% ipython --no-banner

In [1]: import numpy as np

In [2]: np.set_printoptions(suppress=True, linewidth=100)

In [3]: tidy = lambda a: np.round(a, 2) + 0

In [4]: E = np.loadtxt("w.csv", delimiter=",")

In [5]: E
Out[5]: 
array([[ 0., -1., -4., -3.],
       [ 1.,  0., -1.,  1.],
       [ 4.,  1.,  0.,  0.],
       [ 3., -1.,  0.,  0.]])

In [6]: hat = np.triu(np.array([[-3, 0, 2, -2], [-2, -3, 0, -3], [-3, -3, -3, 0], [-1, -2, 2, -2]]), 1) + np.eye(4)

In [7]: M2 = hat @ E @ np.linalg.inv(hat)

In [8]: np.linalg.matrix_rank(M2)
Out[8]: np.int64(4)

In [9]: tidy(np.linalg.det(M2))
Out[9]: np.float64(49.0)

In [10]: q, Rm = np.linalg.qr(E)

In [11]: tidy(Rm)
Out[11]: 
array([[-5.1 , -0.2 ,  0.2 , -0.2 ],
       [ 0.  , -1.72, -2.35, -1.72],
       [ 0.  ,  0.  , -3.38, -2.07],
       [ 0.  ,  0.  ,  0.  ,  1.65]])

In [12]: q.shape, Rm.shape
Out[12]: ((4, 4), (4, 4))

In [13]: tidy(q @ Rm)
Out[13]: 
array([[ 0., -1., -4., -3.],
       [ 1.,  0., -1.,  1.],
       [ 4.,  1.,  0.,  0.],
       [ 3., -1.,  0.,  0.]])

In [14]: tidy(abs(Rm[0, 0])), tidy(np.linalg.norm(E[:, 0]))
Out[14]: (np.float64(5.1), np.float64(5.1))

In [15]: tidy(q.T @ q)
Out[15]: 
array([[1., 0., 0., 0.],
       [0., 1., 0., 0.],
       [0., 0., 1., 0.],
       [0., 0., 0., 1.]])

In [16]: M2 = np.array([[2, -5], [-2, -1], [5, 1]])

In [17]: F = np.kron(np.eye(3, dtype=int), M2)

In [18]: F
Out[18]: 
array([[ 2, -5,  0,  0,  0,  0],
       [-2, -1,  0,  0,  0,  0],
       [ 5,  1,  0,  0,  0,  0],
       [ 0,  0,  2, -5,  0,  0],
       [ 0,  0, -2, -1,  0,  0],
       [ 0,  0,  5,  1,  0,  0],
       [ 0,  0,  0,  0,  2, -5],
       [ 0,  0,  0,  0, -2, -1],
       [ 0,  0,  0,  0,  5,  1]])

In [19]: blk = np.stack([F, 5 * F, F[::-1]])

In [20]: np.einsum("bij,cij->bc", blk, blk)
Out[20]: 
array([[ 180,  900,   15],
       [ 900, 4500,   75],
       [  15,   75,  180]])

In [21]: tidy(np.linalg.norm(blk, axis=(1, 2)))
Out[21]: array([13.42, 67.08, 13.42])

In [22]: np.linalg.matrix_rank(blk.reshape(3, -1))
Out[22]: np.int64(2)

In [23]: blk.shape
Out[23]: (3, 9, 6)

In [24]: blk.sum(axis=0)
Out[24]: 
array([[ 12, -30,   0,   0,   5,   1],
       [-12,  -6,   0,   0,  -2,  -1],
       [ 30,   6,   0,   0,   2,  -5],
       [  0,   0,  17, -29,   0,   0],
       [  0,   0, -14,  -7,   0,   0],
       [  0,   0,  32,   1,   0,   0],
       [  5,   1,   0,   0,  12, -30],
       [ -2,  -1,   0,   0, -12,  -6],
       [  2,  -5,   0,   0,  30,   6]])

In [25]: np.linalg.matrix_rank(blk)
Out[25]: array([6, 6, 6])

In [26]: M2 = F[0, 0] * F[1:] - np.outer(F[1:, 0], F[0])

In [27]: M2
Out[27]: 
array([[  0, -12,   0,   0,   0,   0],
       [  0,  27,   0,   0,   0,   0],
       [  0,   0,   4, -10,   0,   0],
       [  0,   0,  -4,  -2,   0,   0],
       [  0,   0,  10,   2,   0,   0],
       [  0,   0,   0,   0,   4, -10],
       [  0,   0,   0,   0,  -4,  -2],
       [  0,   0,   0,   0,  10,   2]])

In [28]: np.linalg.matrix_rank(M2), np.linalg.matrix_rank(F)
Out[28]: (np.int64(5), np.int64(6))

In [29]: np.flatnonzero(~M2.round(6).any(axis=1))
Out[29]: array([], dtype=int64)

In [30]: J = np.arange(12).reshape(4, 3) + 5

In [31]: J
Out[31]: 
array([[ 5,  6,  7],
       [ 8,  9, 10],
       [11, 12, 13],
       [14, 15, 16]])

In [32]: M2 = np.array([[0, 1], [2, 0], [1, 2]])

In [33]: np.einsum("ik,kj->ij", J, M2)
Out[33]: 
array([[19, 19],
       [28, 28],
       [37, 37],
       [46, 46]])

In [34]: np.einsum("ij,ij->i", J, J)
Out[34]: array([110, 245, 434, 677])

In [35]: np.linalg.matrix_rank(J @ M2)
Out[35]: np.int64(1)

In [36]: np.einsum("ij->j", J)
Out[36]: array([38, 42, 46])

In [37]: M2.T @ J.T
Out[37]: 
array([[19, 28, 37, 46],
       [19, 28, 37, 46]])

In [38]: np.einsum("ik,kj->ji", J, M2)
Out[38]: 
array([[19, 28, 37, 46],
       [19, 28, 37, 46]])

In [39]: J @ M2
Out[39]: 
array([[19, 19],
       [28, 28],
       [37, 37],
       [46, 46]])

In [40]: np.linalg.matrix_rank(np.vstack([J, M2.T]))
Out[40]: np.int64(3)
